In [1]: import numpy as np

In [2]: np.set_printoptions(suppress=True, linewidth=160)

In [3]: rng = np.random.default_rng(315531)

In [4]: A = rng.normal(size=(23, 3))

In [5]: A = 5 * A / np.linalg.norm(A, axis=1, keepdims=True)

In [6]: A.round(2) + 0
Out[6]: 
array([[-4.44,  1.62, -1.62],
       [-0.12, -4.04, -2.95],
       [-1.37,  3.28, -3.51],
       [ 3.45, -2.84, -2.24],
       [ 1.42, -3.2 ,  3.58],
       [-0.04,  2.43, -4.37],
       [ 1.89, -4.53, -0.97],
       [-0.7 ,  3.69, -3.3 ],
       [ 1.55,  4.54, -1.41],
       [ 2.63, -3.2 ,  2.8 ],
       [-3.34, -3.68,  0.52],
       [ 2.92,  4.05, -0.2 ],
       [ 2.44, -4.33, -0.54],
       [-0.48,  1.29, -4.81],
       [ 0.37, -1.98, -4.57],
       [-2.72, -2.25,  3.54],
       [ 3.32,  2.64, -2.66],
       [ 2.21,  4.48,  0.  ],
       [-2.09, -1.42, -4.31],
       [ 3.  ,  3.85,  1.07],
       [ 1.97, -4.54, -0.69],
       [-1.5 , -1.51, -4.52],
       [ 1.52,  4.68,  0.88]])

In [7]: G = np.cov(A, rowvar=False)

In [8]: round(float(np.corrcoef(A[:, 1], A[:, 2])[0, 1]), 2)
Out[8]: -0.15

In [9]: np.argsort(-A.std(axis=0).round(6), kind="stable")
Out[9]: array([1, 2, 0])

In [10]: G.shape
Out[10]: (3, 3)

In [11]: np.round(np.linalg.eigvalsh(G)[::-1], 2)
Out[11]: array([12.49,  7.32,  4.23])

In [12]: np.argwhere(np.triu(np.abs(np.corrcoef(A.T)) > 0.8, 1))
Out[12]: array([], shape=(0, 2), dtype=int64)

In [13]: arr = np.loadtxt("x.csv", delimiter=",")

In [14]: arr
Out[14]: 
array([[-1.,  2., -1.,  2., -1.,  2.],
       [ 1., -2.,  1., -2.,  1., -2.],
       [ 0.,  2.,  0.,  2.,  0.,  2.],
       [-1.,  2., -1.,  2., -1.,  2.],
       [ 1., -2.,  1., -2.,  1., -2.],
       [ 0.,  2.,  0.,  2.,  0.,  2.]])

In [15]: A2 = arr + rng.integers(-2, 3, (6, 2)) @ rng.integers(-2, 3, (2, 6))

In [16]: A2
Out[16]: 
array([[-4.,  2.,  0.,  2.,  0.,  2.],
       [ 2.,  0.,  4., -2.,  0.,  0.],
       [-4.,  0., -2.,  2.,  2.,  0.],
       [-5.,  0., -3.,  2.,  1.,  0.],
       [ 5., -3., -2., -2.,  0., -3.],
       [-2.,  1., -1.,  2.,  1.,  1.]])

In [17]: A2 - arr
Out[17]: 
array([[-3.,  0.,  1.,  0.,  1.,  0.],
       [ 1.,  2.,  3.,  0., -1.,  2.],
       [-4., -2., -2.,  0.,  2., -2.],
       [-4., -2., -2.,  0.,  2., -2.],
       [ 4., -1., -3.,  0., -1., -1.],
       [-2., -1., -1.,  0.,  1., -1.]])

In [18]: np.abs(A2 - arr).sum(axis=1)
Out[18]: array([ 5.,  9., 12., 12., 10.,  6.])

In [19]: np.round(np.linalg.svd(A2 - arr, compute_uv=False), 2) + 0
Out[19]: array([9.55, 6.23, 0.  , 0.  , 0.  , 0.  ])

In [20]: f, v = arr[3], arr[2]

In [21]: f @ f
Out[21]: np.float64(15.0)

In [22]: p = (f @ v) / (f @ f) * f

In [23]: np.outer(f, v)
Out[23]: 
array([[-0., -2., -0., -2., -0., -2.],
       [ 0.,  4.,  0.,  4.,  0.,  4.],
       [-0., -2., -0., -2., -0., -2.],
       [ 0.,  4.,  0.,  4.,  0.,  4.],
       [-0., -2., -0., -2., -0., -2.],
       [ 0.,  4.,  0.,  4.,  0.,  4.]])

In [24]: np.round(v - p, 2)
Out[24]: array([0.8, 0.4, 0.8, 0.4, 0.8, 0.4])

In [25]: p
Out[25]: array([-0.8,  1.6, -0.8,  1.6, -0.8,  1.6])

In [26]: np.linalg.matrix_rank(np.outer(f, v))
Out[26]: np.int64(1)

In [27]: round(float(np.linalg.norm(f + v) ** 2 + np.linalg.norm(f - v) ** 2), 2)
Out[27]: 54.0

In [28]: Uu, sigma, vt = np.linalg.svd(arr)

In [29]: vecs = vt[:(sigma > 1e-8).sum()]

In [30]: x = arr[0] + -2 * arr[2] + rng.integers(2) * np.eye(6)[1]

In [31]: x
Out[31]: array([-1., -2., -1., -2., -1., -2.])

In [32]: np.round(np.linalg.norm(x - vecs.T @ vecs @ x), 2)
Out[32]: np.float64(0.0)

In [33]: np.allclose(vecs.T @ vecs @ x, x)
Out[33]: True

In [34]: np.linalg.matrix_rank(np.vstack([arr, x]))
Out[34]: np.int64(2)

In [35]: X = np.load("data.npy")

In [36]: X
Out[36]: 
array([[ 0.8, -0.6,  0. , -0.2],
       [ 0.5,  0.5,  7. , -1.1],
       [ 0.5,  0.8,  9. ,  1.2]])

In [37]: # column 2 dominates

In [38]: x = np.array([2, 2, 3, 1])

In [39]: h1 = np.maximum(X @ x, 0)

In [40]: np.round(np.tanh(X @ x), 2)
Out[40]: array([0.2, 1. , 1. ])

In [41]: h1.round(2)
Out[41]: array([ 0.2, 21.9, 30.8])

In [42]: np.round(np.maximum(X @ (3 * x), 0), 2)
Out[42]: array([ 0.6, 65.7, 92.4])
